In [1]: import numpy as np

In [2]: import numpy.linalg as la

In [3]: np.set_printoptions(precision=2, suppress=True, linewidth=200)

In [4]: mat = np.load("block16.npy")

In [5]: mat
Out[5]: 
array([[ 21,   2,   0,   1,   1],
       [  1,  11,   1,   1,   2],
       [  1,   0,  -8,   0,   1],
       [  1,   0,   0,   1,   0],
       [  0,   1,   1,   1, -18]])

In [6]: proj = np.triu(np.array([[0, 1, -3, 5, 0],
   ...:     [-3, -2, -5, 4, -5],
   ...:     [-5, -1, 5, 4, 4],
   ...:     [2, -5, -2, -5, 2],
   ...:     [5, -4, -5, 4, 5]]), 1) + np.eye(5)

In [7]: other = proj @ mat @ la.inv(proj)

In [8]: np.poly(other)
Out[8]: array([     1.,     -7.,   -457.,   1843.,  31758., -31716.])

In [9]: la.matrix_rank(other)
Out[9]: np.int64(5)

In [10]: other
Out[10]: 
array([[  24.,  -11.,   42., -237.,  251.],
       [   0.,    6.,   66., -288.,  429.],
       [   5.,   -1.,    6.,  -37.,  -26.],
       [   1.,    1.,   10.,  -46.,   21.],
       [   0.,    1.,    6.,  -27.,   17.]])

In [11]: round(float(la.det(other)), 2)
Out[11]: 31716.0

In [12]: np.trace(other), np.trace(mat)
Out[12]: (np.float64(7.0), np.int64(7))

In [13]: u = np.array([2, 5, 3])

In [14]: np.cross(other[0, :3], other[2, :3])
Out[14]: array([-24.,  66.,  31.])

In [15]: np.polyval(u, other[0])
Out[15]: array([  1275.,    190.,   3741., 111156., 127260.])

In [16]: other = mat[0, 0] * mat[1:] - np.outer(mat[1:, 0], mat[0])

In [17]: other
Out[17]: 
array([[   0,  229,   21,   20,   41],
       [   0,   -2, -168,   -1,   20],
       [   0,   -2,    0,   20,   -1],
       [   0,   21,   21,   21, -378]])

In [18]: np.flatnonzero(~other.round(6).any(axis=1))
Out[18]: array([], dtype=int64)

In [19]: t = np.radians(30)

In [20]: r_ = np.eye(5)

In [21]: r_[1, 1] = r_[3, 3] = np.cos(t)

In [22]: r_[1, 3], r_[3, 1] = -np.sin(t), np.sin(t)

In [23]: r_
Out[23]: 
array([[ 1.  ,  0.  ,  0.  ,  0.  ,  0.  ],
       [ 0.  ,  0.87,  0.  , -0.5 ,  0.  ],
       [ 0.  ,  0.  ,  1.  ,  0.  ,  0.  ],
       [ 0.  ,  0.5 ,  0.  ,  0.87,  0.  ],
       [ 0.  ,  0.  ,  0.  ,  0.  ,  1.  ]])

In [24]: other = mat @ r_.T

In [25]: np.abs(other - mat).max(axis=0)
Out[25]: array([0.  , 1.97, 0.  , 5.37, 0.  ])

In [26]: np.round(la.det(r_), 2), round(float(np.trace(r_)), 2)
Out[26]: (np.float64(1.0), 4.73)

In [27]: other = la.inv(mat)

In [28]: np.round(la.slogdet(mat)[0], 2)
Out[28]: np.float64(1.0)

In [29]: la.det(mat) * other
Out[29]: 
array([[ 1590.,  -294.,   -30., -1350.,    54.],
       [   -3.,  2853.,   399., -3189.,   339.],
       [  189.,   -15., -3993.,    39.,  -213.],
       [-1590.,   294.,    30., 33066.,   -54.],
       [  -78.,   174.,  -198.,  1662., -1758.]])

In [30]: np.round(la.det(mat) * la.det(other), 2)
Out[30]: np.float64(1.0)

In [31]: other = np.array([[3, 0, 1, 2], [2, 2, 3, 2], [2, 1, 3, 2], [1, 2, 3, 3]])

In [32]: C = np.array([[1, 2], [1, 0]])

In [33]: J = np.block([[other, np.array([[6, -4], [0, -2], [6, -7], [7, -2]])], [np.zeros((2, 4)), C]])

In [34]: J
Out[34]: 
array([[ 3.,  0.,  1.,  2.,  6., -4.],
       [ 2.,  2.,  3.,  2.,  0., -2.],
       [ 2.,  1.,  3.,  2.,  6., -7.],
       [ 1.,  2.,  3.,  3.,  7., -2.],
       [ 0.,  0.,  0.,  0.,  1.,  2.],
       [ 0.,  0.,  0.,  0.,  1.,  0.]])

In [35]: other = la.inv(J)

In [36]: np.allclose(other, J.T)
Out[36]: False

In [37]: np.round(la.inv(other), 2) + 0
Out[37]: 
array([[ 3.,  0.,  1.,  2.,  6., -4.],
       [ 2.,  2.,  3.,  2.,  0., -2.],
       [ 2.,  1.,  3.,  2.,  6., -7.],
       [ 1.,  2.,  3.,  3.,  7., -2.],
       [ 0.,  0.,  0.,  0.,  1.,  2.],
       [ 0.,  0.,  0.,  0.,  1.,  0.]])

In [38]: other.round(2) + 0
Out[38]: 
array([[ 0.27,  0.45, -0.18, -0.36,  0.  ,  2.  ],
       [ 0.  ,  1.  , -1.  ,  0.  , -2.5 ,  8.5 ],
       [-0.36, -0.27,  0.91, -0.18,  2.  , -4.  ],
       [ 0.27, -0.55, -0.18,  0.64,  0.  , -5.  ],
       [ 0.  ,  0.  ,  0.  ,  0.  ,  0.  ,  1.  ],
       [ 0.  ,  0.  ,  0.  ,  0.  ,  0.5 , -0.5 ]])

In [39]: rng = np.random.default_rng(19)

In [40]: idx = rng.permutation(6)

In [41]: idx
Out[41]: array([4, 2, 1, 0, 5, 3])

In [42]: other = J[idx][:, idx]

In [43]: other
Out[43]: 
array([[ 1.,  0.,  0.,  0.,  2.,  0.],
       [ 6.,  3.,  1.,  2., -7.,  2.],
       [ 0.,  3.,  2.,  2., -2.,  2.],
       [ 6.,  1.,  0.,  3., -4.,  2.],
       [ 1.,  0.,  0.,  0.,  0.,  0.],
       [ 7.,  3.,  2.,  1., -2.,  3.]])

In [44]: np.allclose(other, J)
Out[44]: False

In [45]: np.sort(np.abs(la.eigvals(other)))
Out[45]: array([0.63, 1.  , 1.48, 1.48, 2.  , 7.94])

In [46]: np.round(la.det(other), 2), round(float(la.det(J[idx])), 2)
Out[46]: (np.float64(-22.0), -22.0)

In [47]: la.matrix_power(J, 4)
Out[47]: 
array([[  675.,   410.,   861.,   792.,  2055.,  -840.],
       [ 1120.,   678.,  1429.,  1306.,  3260., -1544.],
       [  978.,   593.,  1249.,  1142.,  2884., -1307.],
       [ 1178.,   721.,  1516.,  1375.,  3440., -1615.],
       [    0.,     0.,     0.,     0.,    11.,    10.],
       [    0.,     0.,     0.,     0.,     5.,     6.]])

In [48]: np.round(np.abs(la.eigvals(J)).max(), 2)
Out[48]: np.float64(7.94)

In [49]: np.sort(np.abs(la.eigvals(J)))
Out[49]: array([0.63, 1.  , 1.48, 1.48, 2.  , 7.94])

In [50]: np.allclose(J, J.T)
Out[50]: False

In [51]: (J + J.T) / 2
Out[51]: 
array([[ 3. ,  1. ,  1.5,  1.5,  3. , -2. ],
       [ 1. ,  2. ,  2. ,  2. ,  0. , -1. ],
       [ 1.5,  2. ,  3. ,  2.5,  3. , -3.5],
       [ 1.5,  2. ,  2.5,  3. ,  3.5, -1. ],
       [ 3. ,  0. ,  3. ,  3.5,  1. ,  1.5],
       [-2. , -1. , -3.5, -1. ,  1.5,  0. ]])

In [52]: np.trace(J)
Out[52]: np.float64(12.0)

In [53]: J @ J
Out[53]: 
array([[ 13.,   5.,  12.,  14.,  40., -11.],
       [ 18.,  11.,  23.,  20.,  42., -37.],
       [ 16.,   9.,  20.,  18.,  43., -23.],
       [ 16.,  13.,  25.,  21.,  50., -21.],
       [  0.,   0.,   0.,   0.,   3.,   2.],
       [  0.,   0.,   0.,   0.,   1.,   2.]])

In [54]: (J - J.T) / 2
Out[54]: 
array([[ 0. , -1. , -0.5,  0.5,  3. , -2. ],
       [ 1. ,  0. ,  1. ,  0. ,  0. , -1. ],
       [ 0.5, -1. ,  0. , -0.5,  3. , -3.5],
       [-0.5,  0. ,  0.5,  0. ,  3.5, -1. ],
       [-3. ,  0. , -3. , -3.5,  0. ,  0.5],
       [ 2. ,  1. ,  3.5,  1. , -0.5,  0. ]])

In [55]: u = np.array([3, -5, -2])

In [56]: np.convolve(J[4], u)
Out[56]: array([  0.,   0.,   0.,   0.,   3.,   1., -12.,  -4.])

In [57]: np.array([np.convolve(row, u, "same") for row in J])
Out[57]: 
array([[-15.,  -3.,   1.,   6., -46.,   8.],
       [ -4.,  -5., -13., -16., -10.,  10.],
       [ -7.,   0., -11.,   2., -55.,  23.],
       [  1.,  -3., -10.,   0., -47.,  -4.],
       [  0.,   0.,   0.,   3.,   1., -12.],
       [  0.,   0.,   0.,   3.,  -5.,  -2.]])

In [58]: other = J + rng.integers(-2, 3, (6, 5)) @ rng.integers(-2, 3, (5, 6))

In [59]: other
Out[59]: 
array([[ -4.,  -3.,  -3.,   6.,   6.,  -8.],
       [  1.,  -2.,   4.,  -2.,  -8.,   2.],
       [ -1.,  -4.,  -1.,   5.,   2., -16.],
       [  3.,   2.,   7.,   2.,   7.,  -3.],
       [  0.,   0.,   1.,  -6.,  -2.,   3.],
       [  3.,  -3.,   2.,  -2.,  -5.,   0.]])

In [60]: other - J
Out[60]: 
array([[-7., -3., -4.,  4.,  0., -4.],
       [-1., -4.,  1., -4., -8.,  4.],
       [-3., -5., -4.,  3., -4., -9.],
       [ 2.,  0.,  4., -1.,  0., -1.],
       [ 0.,  0.,  1., -6., -3.,  1.],
       [ 3., -3.,  2., -2., -6.,  0.]])

In [61]: M = np.loadtxt("test9.csv", delimiter=",")

In [62]: M
Out[62]: 
array([[ 4.,  5.,  6.,  7.,  8.,  9.],
       [10., 11., 12., 13., 14., 15.],
       [16., 17., 18., 19., 20., 21.],
       [22., 23., 24., 25., 26., 27.],
       [28., 29., 30., 31., 32., 33.],
       [34., 35., 36., 37., 38., 39.],
       [40., 41., 42., 43., 44., 45.],
       [46., 47., 48., 49., 50., 51.],
       [52., 53., 54., 55., 56., 57.],
       [58., 59., 60., 61., 62., 63.]])

In [63]: try:
    ...:     la.inv(M)
    ...: except la.LinAlgError as e:
    ...:     print(repr(e))
    ...: 
LinAlgError('Last 2 dimensions of the array must be square')

In [64]: la.lstsq(M[:-1].T, M[-1])[2]
Out[64]: np.int32(2)

In [65]: np.allclose(M[:-1].T @ la.lstsq(M[:-1].T, M[-1])[0], M[-1])
Out[65]: True

In [66]: M @ la.pinv(M) @ M
Out[66]: 
array([[ 4.,  5.,  6.,  7.,  8.,  9.],
       [10., 11., 12., 13., 14., 15.],
       [16., 17., 18., 19., 20., 21.],
       [22., 23., 24., 25., 26., 27.],
       [28., 29., 30., 31., 32., 33.],
       [34., 35., 36., 37., 38., 39.],
       [40., 41., 42., 43., 44., 45.],
       [46., 47., 48., 49., 50., 51.],
       [52., 53., 54., 55., 56., 57.],
       [58., 59., 60., 61., 62., 63.]])

In [67]: np.abs(np.diag(la.qr(M)[1])) > 1e-9
Out[67]: array([ True,  True, False, False, False, False])
